In [1]: import numpy as np

In [2]: np.set_printoptions(precision=1, suppress=True, linewidth=160)

In [3]: out = np.array([[-1, 3, 2, -2, -1, 2, 2, -1, -1, 1, 0],
   ...:     [-3, 1, 0, -2, 1, -2, 1, -1, 1, -3, -3],
   ...:     [1, -1, 3, 2, -3, -3, -1, -3, 3, -2, 1],
   ...:     [-1, 3, -2, 2, -1, 1, 2, 0, 0, 2, -1],
   ...:     [-3, 0, -1, 3, -3, 0, 1, -2, 0, -3, 1],
   ...:     [-3, -2, -2, 2, -3, 0, -1, 1, 0, 2, 3],
   ...:     [-1, -3, -3, 3, 3, 3, 3, -3, 2, -3, 0],
   ...:     [-3, -1, 2, -2, -3, 3, -1, 0, -1, 2, -1],
   ...:     [0, 0, -2, -2, 0, -2, 1, -3, 3, -2, -2],
   ...:     [-1, -3, -3, -3, -2, 0, -3, -1, 2, 0, -2],
   ...:     [0, 0, -3, 1, -2, 2, 1, -3, 3, -1, 0]])

In [4]: F = out - out.T

In [5]: print(F)
[[ 0  6  1 -1  2  5  3  2 -1  2  0]
 [-6  0  1 -5  1  0  4  0  1  0 -3]
 [-1 -1  0  4 -2 -1  2 -5  5  1  4]
 [ 1  5 -4  0 -4 -1 -1  2  2  5 -2]
 [-2 -1  2  4  0  3 -2  1  0 -1  3]
 [-5  0  1  1 -3  0 -4 -2  2  2  1]
 [-3 -4 -2  1  2  4  0 -2  1  0 -1]
 [-2  0  5 -2 -1  2  2  0  2  3  2]
 [ 1 -1 -5 -2  0 -2 -1 -2  0 -4 -5]
 [-2  0 -1 -5  1 -2  0 -3  4  0 -1]
 [ 0  3 -4  2 -3 -1  1 -2  5  1  0]]

In [6]: # looks like rank 10

In [7]: print(np.linalg.cond(F) > 100)
True

In [8]: print(np.linalg.matrix_rank(F, rtol=0.1))
10

In [9]: r = np.linalg.matrix_rank(F)

In [10]: print(r)
10

In [11]: ns = np.linalg.svd(F)[2][r:].T

In [12]: print(np.round(ns[:, 0] / ns[np.abs(ns[:, 0]).round(6).argmax(), 0], 1) + 0)
[-0.1 -0.1 -0.7 -0.7 -0.7  0.3  0.2  0.  -0.5 -0.2  1. ]

In [13]: print(np.linalg.matrix_rank(F.T @ F), np.linalg.matrix_rank(F @ F.T))
10 10

In [14]: print(np.round(ns @ ns.T, 1) + 0)
[[ 0.   0.   0.   0.   0.   0.   0.   0.   0.   0.   0. ]
 [ 0.   0.   0.   0.   0.   0.   0.   0.   0.   0.   0. ]
 [ 0.   0.   0.2  0.2  0.2 -0.1  0.   0.   0.1  0.1 -0.2]
 [ 0.   0.   0.2  0.2  0.2 -0.1  0.   0.   0.1  0.1 -0.2]
 [ 0.   0.   0.2  0.2  0.1 -0.1  0.   0.   0.1  0.  -0.2]
 [ 0.   0.  -0.1 -0.1 -0.1  0.   0.   0.  -0.1  0.   0.1]
 [ 0.   0.   0.   0.   0.   0.   0.   0.   0.   0.   0.1]
 [ 0.   0.   0.   0.   0.   0.   0.   0.   0.   0.   0. ]
 [ 0.   0.   0.1  0.1  0.1 -0.1  0.   0.   0.1  0.  -0.2]
 [ 0.   0.   0.1  0.1  0.   0.   0.   0.   0.   0.  -0.1]
 [ 0.   0.  -0.2 -0.2 -0.2  0.1  0.1  0.  -0.2 -0.1  0.3]]

In [15]: print([int(np.linalg.matrix_rank(F[:i])) for i in range(1, len(F) + 1)])
[1, 2, 3, 4, 5, 6, 7, 8, 9, 10, 10]

In [16]: print(np.allclose(F[:-1].T @ np.linalg.lstsq(F[:-1].T, F[-1])[0], F[-1]))
True

In [17]: print(np.linalg.lstsq(F[:-1].T, F[-1])[2])
10

In [18]: out = F / np.sqrt((F ** 2).mean(axis=1, keepdims=True))

In [19]: print(np.linalg.norm(out, axis=1))
[3.3 3.3 3.3 3.3 3.3 3.3 3.3 3.3 3.3 3.3 3.3]

In [20]: print(np.linalg.matrix_rank(F - F.mean(axis=1, keepdims=True)))
10

In [21]: x = np.array([1, 0, 2, 2, 2, 0, 1, 2, 1, 0, 3])

In [22]: print(np.round(np.linalg.det(F), 1))
-0.0

In [23]: print(np.round(np.linalg.svd(F, compute_uv=False), 1) + 0)
[13.4 13.4 12.2 12.2  7.4  7.4  3.9  3.9  2.   2.   0. ]

In [24]: print(x @ F @ x)
0

In [25]: Q = np.linalg.solve(np.eye(11) - F, np.eye(11) + F)

In [26]: print(np.round(Q @ Q.T, 1) + 0)
[[1. 0. 0. 0. 0. 0. 0. 0. 0. 0. 0.]
 [0. 1. 0. 0. 0. 0. 0. 0. 0. 0. 0.]
 [0. 0. 1. 0. 0. 0. 0. 0. 0. 0. 0.]
 [0. 0. 0. 1. 0. 0. 0. 0. 0. 0. 0.]
 [0. 0. 0. 0. 1. 0. 0. 0. 0. 0. 0.]
 [0. 0. 0. 0. 0. 1. 0. 0. 0. 0. 0.]
 [0. 0. 0. 0. 0. 0. 1. 0. 0. 0. 0.]
 [0. 0. 0. 0. 0. 0. 0. 1. 0. 0. 0.]
 [0. 0. 0. 0. 0. 0. 0. 0. 1. 0. 0.]
 [0. 0. 0. 0. 0. 0. 0. 0. 0. 1. 0.]
 [0. 0. 0. 0. 0. 0. 0. 0. 0. 0. 1.]]

In [27]: m1 = np.loadtxt("arr.csv", delimiter=",")

In [28]: print(m1)
[[17.  4.  0.  2. 17.  9. 22. 20.]
 [ 0.  0.  6. 13.  0. 14.  0.  0.]
 [ 0.  0.  1.  3.  0.  0.  0.  0.]
 [ 5.  0.  0. 18.  9. 25. 12. 16.]
 [14.  6.  0.  0. 13.  0. 15. 10.]
 [ 0.  5. 10. 13.  0. 14.  0.  0.]
 [ 0.  0.  3.  0.  0.  0.  0.  0.]
 [ 2.  0.  0. 22.  1. 29.  5. 12.]
 [ 0.  3.  5.  9.  0. 10.  0.  0.]
 [11.  0.  0.  0. 23.  0. 20. 11.]
 [11.  8.  0.  0.  7.  0.  8.  3.]
 [ 0.  3.  1.  0.  0.  0.  0.  0.]
 [11.  0.  0.  0. 17.  0. 17. 12.]
 [17.  7.  0.  2. 13.  9. 19. 18.]
 [ 0.  4.  6. 19.  0. 24.  0.  1.]
 [ 0.  0.  6.  0.  0.  0.  0.  0.]
 [ 0.  1.  0.  0.  0.  0.  0.  0.]
 [ 2.  8.  0.  0.  0.  0.  0.  0.]
 [ 5.  0.  0.  0.  9.  0.  6.  0.]
 [14.  0.  0.  0. 25.  0. 24. 16.]
 [11. 11.  0.  3.  0.  8.  5.  7.]
 [ 0.  0.  5.  3.  0.  0.  0.  0.]
 [ 0.  0.  6.  0.  0.  0.  0.  0.]
 [ 2. 11.  9. 22.  0. 29.  0.  2.]
 [ 0.  1.  0.  0.  1.  0.  0.  0.]
 [17. 10.  0.  2.  9.  9. 16. 16.]
 [ 5.  6.  2. 18.  0. 25.  0.  8.]
 [ 2.  0.  0. 15.  3. 20.  5.  9.]
 [ 0.  6. 14.  7.  0.  4.  0.  0.]
 [ 0.  4.  2.  5.  0.  6.  0.  0.]
 [ 0.  8.  6.  0.  0.  0.  0.  0.]
 [11.  5.  0. 10.  5. 17. 11. 14.]
 [14. 15.  0.  0.  1.  0.  6.  4.]
 [14.  9.  0.  0.  9.  0. 12.  8.]
 [ 0.  0.  0.  6.  0.  5.  0.  0.]
 [ 0.  0.  3.  4.  0.  0.  0.  0.]
 [ 2. 11.  7. 15.  0. 20.  0.  0.]
 [ 2. 11.  0.  0.  0.  0.  0.  0.]
 [11.  8.  0.  0.  7.  0.  8.  3.]
 [ 0.  0.  5.  3.  0.  0.  0.  0.]
 [ 8.  1.  0.  7.  7. 12. 10. 11.]
 [ 0.  0. 10.  7.  0.  4.  0.  0.]
 [ 0.  0.  0.  9.  3. 10.  0.  1.]]

In [29]: # rows 15 and 22 are equal

In [30]: cen = (m1 - m1.mean(axis=0)) / m1.std(axis=0)

In [31]: print(cen.std(axis=0))
[1. 1. 1. 1. 1. 1. 1. 1.]

In [32]: c = np.linalg.lstsq(np.delete(cen, 0, axis=1), cen[:, 0])[0]

In [33]: print(np.abs(c).argmax())
5

In [34]: print(c.round(1) + 0)
[ 0.3 -0.1  0.  -0.6 -0.1  1.6 -0.2]

In [35]: print(round(float(1 - np.var(cen[:, 0] - np.delete(cen, 0, axis=1) @ c)), 1))
1.0

In [36]: M = np.load("run12.npy")

In [37]: print(M)
[[ -0.8  10.1   4.   -3.3 -16.2  10.7]
 [  5.8   3.4   1.1  -0.1  -2.8   6.7]
 [ -5.1  10.5   3.9  -3.6 -18.8   9.5]
 [-13.2  -7.3  -4.3  -3.9   1.3  -7. ]
 [ -4.8   6.8   2.4   2.5  -6.2  -3.6]
 [-10.7   8.7   2.6  -3.  -17.1   3.8]
 [ -2.   -2.1  -1.   -4.6  -3.5   5. ]
 [ -4.2   8.8   3.9   2.9  -8.3  -2.8]
 [ -7.6   3.   -0.2  -0.8  -5.9  -2.5]
 [  0.9  -2.5  -2.   -8.3  -6.3  13.4]
 [ -1.8   0.   -0.3  -2.1  -3.7   3.2]
 [  3.3   5.7   2.6   1.7  -5.2   4.7]
 [  5.1  -5.8  -1.4   3.8  13.3  -5.7]
 [  0.    4.1   0.8  -3.5  -8.8   8.4]
 [  0.7  -8.7  -3.5  -1.7   7.8  -1. ]
 [ -0.3   1.5   0.8  -0.9  -3.3   2.2]
 [ -9.7  -9.6  -4.5   0.9   9.5 -14. ]
 [ -1.1  10.    4.3   3.9  -7.3  -1.4]
 [ -3.3 -10.6  -5.2  -6.3   4.3   2.3]
 [  0.9  -2.3  -0.8  -0.8   2.6   0.2]
 [  2.7   4.    2.7   3.1   0.3  -1.3]
 [  5.7  -4.6  -1.5  -4.    2.9   7.6]
 [ -3.5  -1.8  -0.3   1.8   3.3  -5.8]
 [ -3.7  -7.5  -2.9   1.6  10.8  -9.4]
 [-10.7   6.6   1.6  -4.1 -15.4   2.5]
 [ -0.9   3.2   1.9   6.7   4.4  -9.8]
 [ 10.   -8.9  -2.5   3.5  17.1  -3.5]
 [ -4.4   6.4   1.7  -3.3 -13.    6.3]
 [ -5.2  -5.3  -1.6   7.   13.2 -18.6]
 [  9.2  -7.1  -2.1   1.7  11.9   0.2]
 [  1.6  11.    5.6   9.6  -1.   -9.2]
 [ -2.6  -1.5  -0.7   4.9   7.  -10.4]
 [  2.   -7.4  -2.7   4.7  16.  -11.9]
 [  0.3   6.3   2.3   1.6  -5.4   1.5]
 [  5.2  -5.9  -2.1   3.1  12.6  -6.1]
 [ -2.2   5.8   1.4  -4.3 -12.4   9.4]
 [  8.3   2.7   1.2  -2.3  -4.8  11.4]
 [ -9.   -6.6  -3.6  -0.7   6.8 -10.3]
 [  3.4  -4.5  -1.8  -4.3   0.8   7.2]
 [ 10.    2.6   1.6   3.9   2.3   3.9]
 [  2.8  10.2   4.4   2.1  -9.1   4.9]
 [  7.5   1.9   1.6   5.    6.1  -1.1]]

In [38]: out = np.c_[M[:, :3] @ np.array([[-2, 2, -1], [2, 2, 2], [-2, -2, -1]]), np.array([3, 0, 3, 2, 3, 4, 0, 5, 1, 1, 3, 4, 4, 1, 2, 0, 1, 5, 5, 4, 5, 4, 1, 5, 0, 1, 4, 0, 5, 1, 1, 1, 2, 3, 1, 4, 1, 2, 5, 0, 4, 2])]

In [39]: print(out)
[[ 13.8  10.6  17.    3. ]
 [ -7.   16.2  -0.1   0. ]
 [ 23.4   3.   22.2   3. ]
 [ 20.4 -32.4   2.9   2. ]
 [ 18.4  -0.8  16.    3. ]
 [ 33.6  -9.2  25.5   4. ]
 [  1.8  -6.2  -1.2   0. ]
 [ 18.2   1.4  17.9   5. ]
 [ 21.6  -8.8  13.8   1. ]
 [ -2.8   0.8  -3.9   1. ]
 [  4.2  -3.    2.1   3. ]
 [ -0.4  12.8   5.5   4. ]
 [-19.    1.4 -15.3   4. ]
 [  6.6   6.6   7.4   1. ]
 [-11.8  -9.  -14.6   2. ]
 [  2.    0.8   2.5   0. ]
 [  9.2 -29.6  -5.    1. ]
 [ 13.6   9.2  16.8   5. ]
 [ -4.2 -17.4 -12.7   5. ]
 [ -4.8  -1.2  -4.7   4. ]
 [ -2.8   8.    2.6   5. ]
 [-17.6   5.2 -13.4   4. ]
 [  4.  -10.    0.2   1. ]
 [ -1.8 -16.6  -8.4   5. ]
 [ 31.4 -11.4  22.3   0. ]
 [  4.4   0.8   5.4   1. ]
 [-32.8   7.2 -25.3   4. ]
 [ 18.2   0.6  15.5   0. ]
 [  3.  -17.8  -3.8   5. ]
 [-28.4   8.4 -21.3   1. ]
 [  7.6  14.   14.8   1. ]
 [  3.6  -6.8   0.3   1. ]
 [-13.4  -5.4 -14.1   2. ]
 [  7.4   8.6  10.    3. ]
 [-18.    2.8 -14.9   1. ]
 [ 13.2   4.4  12.4   4. ]
 [-13.6  19.6  -4.1   1. ]
 [ 12.  -24.   -0.6   2. ]
 [-12.2   1.4 -10.6   5. ]
 [-18.   22.   -6.4   0. ]
 [  6.   17.2  13.2   4. ]
 [-14.4  15.6  -5.3   2. ]]

In [40]: print(np.linalg.norm(np.linalg.qr(M)[0].T @ out, axis=0) ** 2 / ((out ** 2).sum(axis=0) + 1e-12))
[1.  1.  1.  0.3]

In [41]: print(np.linalg.matrix_rank(out))
4

In [42]: print(np.round(np.linalg.norm(out - M @ np.linalg.lstsq(M, out)[0], axis=0), 1) + 0)
[ 0.   0.   0.  16.5]
